% python3 -q
>>> import numpy as np
>>> np.set_printoptions(precision=2, suppress=True, linewidth=120)
>>> tidy = lambda a: np.round(a, 2) + 0
>>> X = np.cumsum(np.array([[3, -1, 1],
...     [2, 3, -3],
...     [3, -1, 0],
...     [-1, 0, 3],
...     [-3, -2, 3],
...     [0, 0, 1],
...     [3, 0, 0],
...     [-1, 1, -2],
...     [-2, 1, -2],
...     [3, 2, -3],
...     [2, 3, -3],
...     [-3, 1, 1],
...     [0, 3, 2],
...     [2, -1, -2]]), axis=0)
>>> X
array([[ 3, -1,  1],
       [ 5,  2, -2],
       [ 8,  1, -2],
       [ 7,  1,  1],
       [ 4, -1,  4],
       [ 4, -1,  5],
       [ 7, -1,  5],
       [ 6,  0,  3],
       [ 4,  1,  1],
       [ 7,  3, -2],
       [ 9,  6, -5],
       [ 6,  7, -4],
       [ 6, 10, -2],
       [ 8,  9, -4]])
>>> Xc = X - X.mean(axis=0)
>>> left, sigma, vt = np.linalg.svd(Xc, full_matrices=False)
>>> tidy(Xc.mean(axis=0))
array([0., 0., 0.])
>>> np.linalg.matrix_rank(Xc)
np.int64(3)
>>> np.searchsorted(np.cumsum(sigma ** 2) / (sigma ** 2).sum(), 0.9) + 1
np.int64(2)
>>> tidy(sigma ** 2 / (sigma ** 2).sum())
array([0.84, 0.1 , 0.07])
>>> (np.sign(left[:, 0]) == np.sign(left[0, 0])).astype(int)
array([1, 0, 0, 1, 1, 1, 1, 1, 1, 0, 0, 0, 0, 0])
>>> Xc = (X - X.mean(axis=0)) / X.std(axis=0)
>>> Xc.std(axis=0)
array([1., 1., 1.])
>>> c = np.linalg.lstsq(np.delete(Xc, 2, axis=1), Xc[:, 2])[0]
>>> tidy(c)
array([-0.21, -0.69])
>>> tidy(1 - np.var(Xc[:, 2] - np.delete(Xc, 2, axis=1) @ c))
np.float64(0.67)
>>> mat = np.array([[-48, 0, 0], [3, -50, 1], [4, 3, 55]])
>>> W = np.array([[-1, -3, 1, -1, -1], [1, 3, 0, -3, -1], [2, -3, -1, 2, 2]])
>>> c = np.array([2, -7, -1, -7, 7])
>>> hid = np.maximum(mat @ W + c, 0)
>>> tidy((hid > 0).mean(axis=0))
array([0.67, 0.33, 0.33, 1.  , 1.  ])
>>> C = np.array([[0, 0], [1, 1], [1, 2], [0, 2], [0, 2]])
>>> hid @ C
array([[137, 329],
       [  1, 398],
       [  0, 400]])
>>> M = np.load("a.npy")
>>> M
array([[ 1.2 , -0.3 , -3.3 ],
       [ 0.7 ,  0.7 , -0.3 ],
       [ 1.23, -0.05, -3.01]])
>>> C2 = np.cov(X, rowvar=False)
>>> tidy(X.std(axis=0))
array([1.73, 3.72, 3.28])
>>> np.median(X, axis=0)
array([ 6. ,  1. , -0.5])
>>> tidy(C2)
array([[  3.23,   3.38,  -3.38],
       [  3.38,  14.88, -10.49],
       [ -3.38, -10.49,  11.61]])
>>> tidy(np.corrcoef(X.T))
array([[ 1.  ,  0.49, -0.55],
       [ 0.49,  1.  , -0.8 ],
       [-0.55, -0.8 ,  1.  ]])
>>> np.argsort(-X.std(axis=0).round(6), kind="stable")
array([1, 2, 0])
>>> tidy(np.linalg.eigvalsh(C2)[::-1])
array([24.92,  2.83,  1.98])
>>> C2.shape
(3, 3)
>>> tidy(np.linalg.det(C2.T))
np.float64(139.27)
>>> tidy(np.linalg.det(2 * C2)), tidy(np.linalg.det(C2))
(np.float64(1114.19), np.float64(139.27))
>>> tidy(np.linalg.eigvals(C2).sum().real)
np.float64(29.72)
>>> tidy(np.poly(C2))
array([   1.  ,  -29.72,  125.28, -139.27])
>>> tidy(np.kron(np.eye(2, dtype=int), C2))
array([[  3.23,   3.38,  -3.38,   0.  ,   0.  ,   0.  ],
       [  3.38,  14.88, -10.49,   0.  ,   0.  ,   0.  ],
       [ -3.38, -10.49,  11.61,   0.  ,   0.  ,   0.  ],
       [  0.  ,   0.  ,   0.  ,   3.23,   3.38,  -3.38],
       [  0.  ,   0.  ,   0.  ,   3.38,  14.88, -10.49],
       [  0.  ,   0.  ,   0.  ,  -3.38, -10.49,  11.61]])
>>> tidy(np.linalg.det(C2[::-1]))
np.float64(-139.27)
>>> q, vecs = np.linalg.qr(M[:, :2])[0], np.linalg.qr(M[:, 2:])[0]
>>> sigma = np.linalg.svd(q.T @ vecs, compute_uv=False)
>>> tidy(sigma)
array([1.])
>>> tidy(np.degrees(np.arccos(sigma.clip(0, 1))))
array([1.])
>>> (sigma > 0.9).sum()
np.int64(1)
>>> tidy(np.linalg.norm(M, 2))
np.float64(4.82)
>>> np.linalg.norm(M, axis=1).argmax()
np.int64(0)
>>> tidy(np.linalg.norm(M[0], 1)), tidy(np.linalg.norm(M[0], np.inf))
(np.float64(4.8), np.float64(3.3))
>>> tidy(np.linalg.norm(M, 1)), tidy(np.linalg.norm(M, np.inf))
(np.float64(6.61), np.float64(4.8))
>>> left, sigma, vt = np.linalg.svd(M)
>>> tidy(sigma)
array([4.82, 0.92, 0.02])
>>> M2 = left[:, :2] @ np.diag(sigma[:2]) @ vt[:2]
>>> tidy(M2)
array([[ 1.19, -0.29, -3.31],
       [ 0.7 ,  0.7 , -0.3 ],
       [ 1.24, -0.06, -3.  ]])
>>> tidy(np.abs(M - M2).max())
np.float64(0.01)
>>> np.linalg.matrix_rank(M, rtol=0.05)
np.int64(2)
>>> tidy(np.linalg.norm(M - M2, 2)), tidy(sigma[2])
(np.float64(0.02), np.float64(0.02))
